>>> import numpy as np
>>> np.set_printoptions(precision=2, suppress=True, linewidth=120, legacy="1.25")
>>> feats = np.loadtxt("w.csv", delimiter=",")
>>> feats
array([[-1.62,  2.51,  0.25],
       [ 2.71,  1.02, -0.78],
       [ 2.1 ,  2.06,  0.62],
       [ 2.79, -0.81,  0.76],
       [ 0.1 , -1.58,  2.55],
       [-1.4 , -0.68,  2.56],
       [-0.33, -0.37,  2.96],
       [-2.06,  2.13, -0.46],
       [-0.18, -0.13,  2.99],
       [ 2.07,  2.04, -0.76],
       [-1.09, -1.94,  2.02],
       [ 2.09, -2.16,  0.03],
       [-0.91,  2.47, -1.43],
       [ 2.56, -1.4 ,  0.68],
       [ 1.46,  1.95, -1.76],
       [ 2.67, -0.79,  1.11],
       [-1.97,  2.04, -0.98],
       [ 2.88,  0.54,  0.64],
       [-1.03,  2.68,  0.88],
       [ 2.41,  1.6 , -0.79],
       [ 2.59,  0.79,  1.28],
       [ 1.92,  0.33, -2.28],
       [ 2.28, -0.79, -1.78],
       [-1.32,  0.84,  2.56],
       [-2.41,  0.51,  1.71]])
>>> W2 = feats[[18, 23]].astype(float)
>>> for _ in range(3):
...     lab = np.linalg.norm(feats[:, None] - W2, axis=-1).argmin(axis=1)
...     W2 = np.array([feats[lab == j].mean(axis=0) for j in range(2)])
... 
>>> lab
array([0, 0, 0, 1, 1, 1, 1, 0, 1, 0, 1, 1, 0, 1, 0, 1, 0, 0, 0, 0, 0, 0, 0, 1, 1])
>>> W2[1] - W2[0]
array([-0.6 , -2.3 ,  2.34])
>>> np.abs(W2[1] - W2[0]).argmax()
2
>>> np.bincount(lab)
array([14, 11])
>>> G = np.cov(feats, rowvar=False)
>>> np.linalg.eigvalsh(G)[::-1]
array([4.17, 3.36, 0.86])
>>> np.corrcoef(feats.T)
array([[ 1.  , -0.25, -0.32],
       [-0.25,  1.  , -0.43],
       [-0.32, -0.43,  1.  ]])
>>> np.round(np.corrcoef(feats[:, 0], feats[:, 1])[0, 1], 2)
-0.25
>>> G
array([[ 3.61, -0.72, -0.96],
       [-0.72,  2.29, -1.02],
       [-0.96, -1.02,  2.5 ]])
>>> feats.std(axis=0)
array([1.86, 1.48, 1.55])
>>> w1 = np.array([[-1, -2, 3, -4, 4], [-3, -3, -1, -1, 3], [3, 2, 2, -3, 0]])
>>> beta = np.array([2, -1, -1, 2, 1])
>>> H = np.maximum(G @ w1 + beta, 0)
>>> (H > 0).astype(int)
array([[0, 0, 1, 0, 1],
       [0, 0, 0, 1, 1],
       [1, 1, 1, 0, 0]])
>>> np.linalg.matrix_rank(H)
3
>>> (H > 0).mean(axis=0)
array([0.33, 0.33, 0.67, 0.33, 0.67])
>>> W2 = np.array([[-2, 1], [2, 2], [2, -2], [-1, 2], [-1, -2]])
>>> (H @ W2).round(6).argmax(axis=1)
array([0, 1, 1])
>>> H @ W2
array([[  3.93, -43.77],
       [-10.62,   1.26],
       [ -4.82,  27.22]])
>>> Ac = feats - feats.mean(axis=0)
>>> V = np.linalg.svd(Ac)[2][:2]
>>> Y = Ac - Ac @ V.T @ V
>>> np.diag(V.T @ V)
array([0.84, 0.57, 0.59])
>>> round(np.linalg.norm(Y) / np.linalg.norm(Ac), 2)
0.32
>>> Y.std(axis=0)
array([0.36, 0.6 , 0.58])
>>> round(float(np.linalg.norm(feats[13] - feats[20])), 2)
2.27
>>> np.linalg.norm(feats, axis=1).argmax()
2
>>> np.round(np.linalg.norm(feats) ** 2 / np.linalg.norm(feats, 2) ** 2, 2)
2.18
>>> np.round(np.linalg.norm(feats, 2), 2)
10.16
>>> W0 = np.array([[0.5, 0.5, 0.0, 0.0],
...     [0.25, 0.25, 0.25, 0.25],
...     [0.5, 0.0, 0.5, 0.0],
...     [0.5, 0.0, 0.0, 0.5]])
>>> W0.reshape(2, -1)
array([[0.5 , 0.5 , 0.  , 0.  , 0.25, 0.25, 0.25, 0.25],
       [0.5 , 0.  , 0.5 , 0.  , 0.5 , 0.  , 0.  , 0.5 ]])
>>> W0.ravel(order="F")
array([0.5 , 0.25, 0.5 , 0.5 , 0.5 , 0.25, 0.  , 0.  , 0.  , 0.25, 0.5 , 0.  , 0.  , 0.25, 0.  , 0.5 ])
>>> W0.reshape(-1, 2)
array([[0.5 , 0.5 ],
       [0.  , 0.  ],
       [0.25, 0.25],
       [0.25, 0.25],
       [0.5 , 0.  ],
       [0.5 , 0.  ],
       [0.5 , 0.  ],
       [0.  , 0.5 ]])
>>> blk = W0.reshape(4, 2, -1)
>>> np.einsum("ihd,ihd->ih", blk, blk)
array([[0.5 , 0.  ],
       [0.12, 0.12],
       [0.25, 0.25],
       [0.25, 0.25]])
>>> blk.shape
(4, 2, 2)
>>> blk[:, 0]
array([[0.5 , 0.5 ],
       [0.25, 0.25],
       [0.5 , 0.  ],
       [0.5 , 0.  ]])
>>> blk.transpose(1, 0, 2)
array([[[0.5 , 0.5 ],
        [0.25, 0.25],
        [0.5 , 0.  ],
        [0.5 , 0.  ]],

       [[0.  , 0.  ],
        [0.25, 0.25],
        [0.5 , 0.  ],
        [0.  , 0.5 ]]])
>>> np.einsum("ihd,jhd->hij", blk, blk).shape
(2, 4, 4)
>>> rng = np.random.default_rng(994850)
>>> Y = W0 + rng.integers(-2, 3, (4, 1)) @ rng.integers(-2, 3, (1, 4))
>>> Y
array([[-1.5 ,  2.5 ,  0.  ,  0.  ],
       [-1.75,  2.25,  0.25,  0.25],
       [-1.5 ,  2.  ,  0.5 ,  0.  ],
       [ 4.5 , -4.  ,  0.  ,  0.5 ]])
>>> np.abs(Y - W0).sum(axis=1)
array([4., 4., 4., 8.])
>>> np.round(np.linalg.svd(Y - W0, compute_uv=False), 2) + 0
array([7.48, 0.  , 0.  , 0.  ])
>>> x = np.array([1, 0, 0, 0])
>>> h1 = np.maximum(Y @ x, 0)
>>> h1
array([0. , 0. , 0. , 4.5])
>>> np.maximum(Y @ x, 0) - np.maximum(-Y @ x, 0)
array([-1.5 , -1.75, -1.5 ,  4.5 ])
>>> Y.T @ h1
array([ 20.25, -18.  ,   0.  ,   2.25])
>>> np.maximum(Y @ (3 * x), 0)
array([ 0. ,  0. ,  0. , 13.5])
>>> np.tanh(Y @ x)
array([-0.91, -0.94, -0.91,  1.  ])
>>> x = np.array([4, 2, 7])
>>> y = feats @ x
>>> np.linalg.solve(feats.T @ feats, feats.T @ y)
array([4., 2., 7.])
>>> y = y + 0.05 * rng.normal(size=25)
>>> y
array([  0.3 ,   7.37,  16.85,  14.88,  15.17,  10.98,  18.66,  -7.25,  19.94,   7.05,   5.91,   4.15,  -8.78,  12.14,
        -2.6 ,  16.82, -10.68,  17.1 ,   7.4 ,   7.27,  20.88,  -7.68,  -4.83,  14.32,   3.46])
>>> beta, *_ = np.linalg.lstsq(feats, y)
>>> [round(float(np.linalg.norm(np.linalg.solve(feats.T @ feats + lam * np.eye(3), feats.T @ y))), 2) for lam in (0, 1, 10, 100)]
[8.31, 8.13, 6.87, 2.83]
>>> round(float(np.linalg.norm(y - feats @ beta)), 2)
0.23
>>> np.round(feats.T @ (y - feats @ beta), 2) + 0
array([0., 0., 0.])
>>> Y = np.array([[-5, 0, 3], [1, 3, 1]])
>>> W2 = np.kron(Y, W0)
>>> round(float(np.linalg.norm(W2, 2)), 2), round(float(np.linalg.norm(Y, 2) * np.linalg.norm(W0, 2)), 2)
(6.4, 6.4)
>>> np.linalg.matrix_rank(W2)
8
>>> W2.shape
(8, 12)
